% ipython --no-banner

In [1]: import numpy as np

In [2]: from numpy import linalg as LA

In [3]: np.set_printoptions(suppress=True, linewidth=100)

In [4]: mat = np.loadtxt("x.csv", delimiter=",")

In [5]: mat
Out[5]: 
array([[ 0.012,  0.192,  0.056,  0.054,  0.011,  0.041,  0.119, -0.066],
       [ 0.202, -0.039, -1.835,  0.043, -1.361, -0.43 ,  0.275,  2.01 ],
       [ 0.597, -0.633, -3.523, -0.286, -2.727, -0.76 ,  0.853,  3.957],
       [ 0.312, -0.228, -1.676, -0.132, -1.431, -0.3  ,  0.399,  1.991],
       [-0.686,  0.321,  3.367,  0.097,  2.447,  0.586, -0.757, -3.981],
       [-0.854,  0.589,  5.037,  0.226,  4.117,  0.945, -1.14 , -6.121],
       [ 0.936, -0.625, -5.062, -0.337, -3.903, -0.739,  1.219,  6.036],
       [-0.947,  0.458,  4.991,  0.402,  3.898,  0.841, -1.357, -6.207],
       [ 0.757, -0.57 , -5.008, -0.155, -3.899, -1.005,  1.272,  5.962],
       [-0.496,  0.576,  3.456,  0.21 ,  2.636,  0.648, -0.773, -4.171],
       [-0.562,  0.293,  3.567,  0.503,  2.578,  0.511, -0.898, -4.157],
       [-1.02 ,  0.559,  5.225,  0.213,  3.94 ,  0.868, -1.208, -5.98 ],
       [-0.884,  0.609,  4.905,  0.404,  3.973,  0.922, -1.067, -6.102],
       [ 0.936, -0.459, -5.021, -0.175, -3.741, -0.94 ,  1.16 ,  5.917],
       [-0.37 ,  0.051,  1.729,  0.071,  1.406,  0.038, -0.389, -1.918],
       [-0.581,  0.452,  3.525,  0.167,  2.512,  0.631, -0.821, -4.062],
       [-0.054,  0.138,  1.812,  0.186,  1.347,  0.44 , -0.521, -2.024],
       [-0.037, -0.029, -0.019, -0.099, -0.062,  0.023,  0.207, -0.017],
       [ 0.888, -0.507, -5.048, -0.094, -4.05 , -0.736,  1.255,  6.098],
       [ 0.93 , -0.674, -5.074, -0.352, -3.785, -0.942,  1.144,  6.028],
       [-0.359,  0.14 ,  1.707,  0.267,  1.393,  0.319, -0.418, -1.967],
       [-0.168,  0.239,  1.874,  0.072,  1.213,  0.103, -0.494, -2.017],
       [ 0.492, -0.084, -1.65 , -0.006, -1.258, -0.213,  0.298,  1.909],
       [-0.601,  0.716,  3.325,  0.087,  2.609,  0.518, -0.89 , -4.133],
       [-0.767,  0.64 ,  4.917,  0.162,  3.807,  0.927, -1.222, -6.001],
       [ 1.092, -0.524, -5.075, -0.299, -3.899, -0.823,  1.341,  5.963],
       [ 0.047, -0.025,  0.059,  0.219, -0.064,  0.016, -0.048,  0.247],
       [-0.053,  0.01 , -0.076,  0.173, -0.049, -0.1  ,  0.075,  0.217],
       [ 0.506, -0.285, -3.502, -0.113, -2.747, -0.699,  0.663,  3.815],
       [-0.751,  0.339,  3.388,  0.244,  2.651,  0.565, -0.857, -4.068],
       [ 0.357, -0.266, -1.717, -0.166, -1.316, -0.438,  0.264,  1.837],
       [ 0.482, -0.335, -3.364, -0.078, -2.542, -0.574,  0.833,  4.   ],
       [ 0.656, -0.526, -3.404, -0.047, -2.695, -0.67 ,  0.577,  4.099],
       [-0.694,  0.278,  3.465,  0.098,  2.408,  0.438, -0.846, -4.073],
       [-0.663,  0.328,  3.457,  0.142,  2.601,  0.466, -0.951, -3.996],
       [-0.643,  0.398,  3.383,  0.261,  2.592,  0.581, -0.797, -3.737],
       [ 0.553, -0.47 , -3.239, -0.305, -2.645, -0.458,  0.694,  4.019]])

In [6]: cov = np.cov(mat, rowvar=False)

In [7]: np.median(mat, axis=0)
Out[7]: array([-0.053,  0.051,  0.059,  0.072,  0.011,  0.038, -0.048, -0.066])

In [8]: Ac = mat - mat.mean(axis=0)

In [9]: left, sigma, vt = LA.svd(Ac, full_matrices=False)

In [10]: (np.sign(left[:, 0]) == np.sign(left[0, 0])).astype(int)
Out[10]: 
array([1, 1, 1, 1, 0, 0, 1, 0, 1, 0, 0, 0, 0, 1, 0, 0, 0, 1, 1, 1, 0, 0, 1, 0, 0, 1, 1, 1, 1, 0, 1,
       1, 1, 0, 0, 0, 1])

In [11]: np.round(vt[0] * np.sign(vt[0, np.abs(vt[0]).argmax()]), 3)
Out[11]: array([ 0.101, -0.065, -0.565, -0.03 , -0.435, -0.098,  0.134,  0.67 ])

In [12]: np.round(sigma ** 2 / (sigma ** 2).sum(), 3) + 0
Out[12]: array([0.998, 0.   , 0.   , 0.   , 0.   , 0.   , 0.   , 0.   ])

In [13]: np.abs(left[:, 0]).argmax()
Out[13]: np.int64(18)

In [14]: np.searchsorted(np.cumsum(sigma ** 2) / (sigma ** 2).sum(), 0.9) + 1
Out[14]: np.int64(1)

In [15]: np.round(Ac.mean(axis=0), 3) + 0
Out[15]: array([0., 0., 0., 0., 0., 0., 0., 0.])

In [16]: Ac = (mat - mat.mean(axis=0)) / mat.std(axis=0)

In [17]: np.argwhere(np.abs(Ac) > 2)
Out[17]: array([[10,  3]])

In [18]: np.round(Ac.std(axis=0), 3)
Out[18]: array([1., 1., 1., 1., 1., 1., 1., 1.])

In [19]: beta = LA.lstsq(np.delete(Ac, 7, axis=1), Ac[:, 7])[0]

In [20]: round(1 - np.var(Ac[:, 7] - np.delete(Ac, 7, axis=1) @ beta), 3)
Out[20]: np.float64(0.999)

In [21]: beta.round(3) + 0
Out[21]: array([ 0.029, -0.03 , -0.442,  0.015, -0.433,  0.   ,  0.081])

In [22]: np.abs(beta).argmax()
Out[22]: np.int64(2)

In [23]: A = np.loadtxt("test11.csv", delimiter=",")

In [24]: A
Out[24]: 
array([[-1.,  3.,  0., -2.,  1.,  1., -1.,  3., -1.],
       [-1., -1.,  3.,  0., -2.,  1.,  1., -1.,  3.],
       [ 3., -1., -1.,  3.,  0., -2.,  1.,  1., -1.],
       [-1.,  3., -1., -1.,  3.,  0., -2.,  1.,  1.],
       [ 1., -1.,  3., -1., -1.,  3.,  0., -2.,  1.],
       [ 1.,  1., -1.,  3., -1., -1.,  3.,  0., -2.],
       [-2.,  1.,  1., -1.,  3., -1., -1.,  3.,  0.],
       [ 0., -2.,  1.,  1., -1.,  3., -1., -1.,  3.],
       [ 3.,  0., -2.,  1.,  1., -1.,  3., -1., -1.]])

In [25]: np.allclose(A @ A.T, A.T @ A)
Out[25]: True

In [26]: A @ (-1.0) ** np.arange(9)
Out[26]: array([-7.,  5.,  1., -3.,  5., -3., -1.,  1.,  5.])

In [27]: q, vecs = LA.qr(A[:, :7])[0], LA.qr(A[:, 7:])[0]

In [28]: sigma = LA.svd(q.T @ vecs, compute_uv=False)

In [29]: round(float(LA.norm(q @ q.T - vecs @ vecs.T, 2)), 3)
Out[29]: 1.0

In [30]: sigma.round(3)
Out[30]: array([0.869, 0.853])

In [31]: (sigma > 0.9).sum()
Out[31]: np.int64(0)

In [32]: x = np.array([2, 9, 2, -7, 4, -7, -8, 3])

In [33]: y = mat @ x

In [34]: beta, lr = np.zeros(8), 1 / LA.norm(mat, 2) ** 2

In [35]: for i in range(20):
    ...:     beta -= lr * mat.T @ (mat @ beta - y)
    ...:     if i % 5 == 0: print(i, round(LA.norm(mat @ beta - y), 3))
    ...: 
0 8.404
5 8.396
10 8.388
15 8.38

In [36]: round(LA.cond(mat), 3)
Out[36]: np.float64(93.428)

In [37]: beta.round(3)
Out[37]: array([-0.135,  0.127,  0.804,  0.014,  0.622,  0.11 , -0.22 , -0.954])

In [38]: x = np.array([2, 1, -3, -2, 0, 3, 3, 3, 3])

In [39]: A @ (2 * x)
Out[39]: array([22.,  0., -2., 12.,  0.,  0., -2., 10., 20.])

In [40]: np.sign((A @ x).round(6))
Out[40]: array([ 1.,  0., -1.,  1.,  0.,  0., -1.,  1.,  1.])

In [41]: LA.norm(A @ x) <= LA.norm(A, 2) * LA.norm(x) + 1e-9
Out[41]: np.True_

In [42]: (A * x).sum(axis=1)
Out[42]: array([11.,  0., -1.,  6.,  0.,  0., -1.,  5., 10.])

In [43]: np.round(LA.norm(A[0], 1), 3), np.round(LA.norm(A[0], np.inf), 3)
Out[43]: (np.float64(13.0), np.float64(3.0))

In [44]: np.round(LA.norm(A, axis=1), 3)
Out[44]: array([5.196, 5.196, 5.196, 5.196, 5.196, 5.196, 5.196, 5.196, 5.196])

In [45]: A[0] @ A[3]
Out[45]: np.float64(19.0)
